% python3 -q
>>> import numpy as np
>>> from numpy import linalg as LA
>>> np.set_printoptions(suppress=True, linewidth=200)
>>> def tidy(a):
...     return np.round(a, 2) + 0
... 
>>> F = np.loadtxt("data.csv", delimiter=",")
>>> F
array([[ 1.22,  2.29,  3.83,  1.89,  0.18],
       [-0.34,  3.04, -0.01,  0.4 , -3.94],
       [-4.  ,  1.33,  2.26, -1.29,  0.64],
       [ 0.59, -2.77,  2.09,  0.57,  3.51],
       [-2.92,  1.2 , -1.01,  1.26,  3.52],
       [-0.35,  3.97,  2.91,  0.71, -0.37],
       [-1.32, -2.92,  2.63,  2.22,  1.71],
       [ 0.3 ,  0.73, -1.58,  1.54, -4.42],
       [-1.49, -0.48,  3.99, -1.91,  1.73],
       [-1.91,  1.49, -1.02, -2.28,  3.59],
       [-1.33,  2.37, -1.06, -3.01, -2.72],
       [-0.05, -0.81, -1.2 ,  0.96,  4.69],
       [-1.88, -1.16, -1.35, -4.27,  0.1 ],
       [-1.81, -1.92,  0.35, -0.9 ,  4.14],
       [-2.33, -0.96, -3.9 ,  1.39, -1.21],
       [-0.8 ,  2.4 ,  4.29, -0.16,  0.41],
       [ 0.58,  4.16,  2.54,  0.16, -0.92],
       [-1.04, -3.7 ,  1.89,  0.48,  2.53],
       [-3.38, -0.63,  0.93, -2.6 ,  2.36],
       [ 0.15, -1.79, -4.57,  0.7 , -0.61],
       [ 1.77, -2.01,  3.35, -2.55, -0.26],
       [ 1.33, -0.28, -0.28, -2.53,  4.08],
       [ 2.86,  3.81, -1.22, -0.88,  0.27],
       [-1.13,  2.14,  0.42, -3.55,  2.52],
       [-1.58,  1.67,  1.15, -1.4 ,  4.06],
       [-0.76, -0.14, -4.14,  1.73, -2.06],
       [-2.64,  2.87,  2.62, -0.11,  1.72],
       [ 3.9 , -0.55,  0.26,  2.63,  1.57],
       [-2.28,  2.89, -1.33,  2.33,  2.06],
       [ 3.35,  2.96, -1.45,  0.35,  1.68],
       [ 0.54, -2.  , -2.29, -3.53, -1.74],
       [-1.49, -2.22, -2.95,  2.74,  1.27]])
>>> LA.norm(F, axis=1).argmax()
np.int64(24)
>>> tidy(LA.norm(F, axis=1))
array([5.  , 5.  , 5.  , 5.  , 5.  , 5.  , 5.  , 5.  , 5.  , 5.  , 5.  , 5.  , 4.99, 5.  , 5.  , 5.  , 5.  , 5.  , 5.  , 5.  , 5.  , 5.  , 5.  , 5.  , 5.01, 5.  , 5.  , 5.  , 5.  , 5.  , 5.  , 5.  ])
>>> tidy(LA.norm(F, "nuc"))
np.float64(62.21)
>>> tidy(LA.norm(F[28], 1)), tidy(LA.norm(F[28], np.inf))
(np.float64(10.89), np.float64(2.89))
>>> tidy(LA.norm(F, axis=0))
array([10.97, 12.88, 13.64, 11.23, 14.2 ])
>>> tidy(LA.norm(F) ** 2 / LA.norm(F, 2) ** 2)
np.float64(3.14)
